% python3 -q
>>> import numpy as np
>>> np.set_printoptions(precision=3, suppress=True, linewidth=200, floatmode="fixed")
>>> def rnd(a):
...     return np.round(a, 3) + 0
... 
>>> data = np.load("block5.npy")
>>> data
array([[ 1,  5],
       [-2,  1]])
>>> def softmax(z):
...     e = np.exp(z - z.max(axis=-1, keepdims=True))
...     return e / e.sum(axis=-1, keepdims=True)
... 
>>> rnd(softmax(data[1] + -3))
array([0.047, 0.953])
>>> rnd(softmax(data).sum(axis=1))
array([1.000, 1.000])
>>> rnd(softmax(data[1]))
array([0.047, 0.953])
>>> att = data @ data.T / np.sqrt(2)
>>> softmax(att).round(6).argmax(axis=1)
array([0, 1])
>>> rnd(softmax(att + np.triu(np.full(att.shape, -np.inf), 1)))
array([[1.000, 0.000],
       [0.196, 0.804]])
>>> rnd(softmax(att))
array([[1.000, 0.000],
       [0.196, 0.804]])
>>> rnd(softmax(att)[1] @ data)
array([-1.413,  1.782])
>>> u = np.array([0, 1])
>>> np.correlate(data[0], data[1], "full")
array([  1,   3, -10])
>>> np.array([np.convolve(row, u, "same") for row in data])
array([[ 0,  1],
       [ 0, -2]])
>>> K = np.load("run2.npy")
>>> rnd(K)
array([[ 0.943, -0.171,  0.286],
       [-0.171,  0.486,  0.857],
       [ 0.286,  0.857, -0.429]])
>>> # symmetric
>>> t = np.radians(135)
>>> r_ = np.eye(3)
>>> r_[0, 0] = r_[2, 2] = np.cos(t)
>>> r_[0, 2], r_[2, 0] = -np.sin(t), np.sin(t)
>>> rnd(r_)
array([[-0.707,  0.000, -0.707],
       [ 0.000,  1.000,  0.000],
       [ 0.707,  0.000, -0.707]])
>>> M2 = K @ r_.T
>>> rnd(np.linalg.det(r_)), rnd(np.trace(r_))
(np.float64(1.0), np.float64(-0.414))
>>> rnd(np.abs(M2 - K).max(axis=0))
array([1.812, 0.000, 1.584])
>>> np.allclose(np.linalg.norm(K, axis=1), np.linalg.norm(M2, axis=1))
True
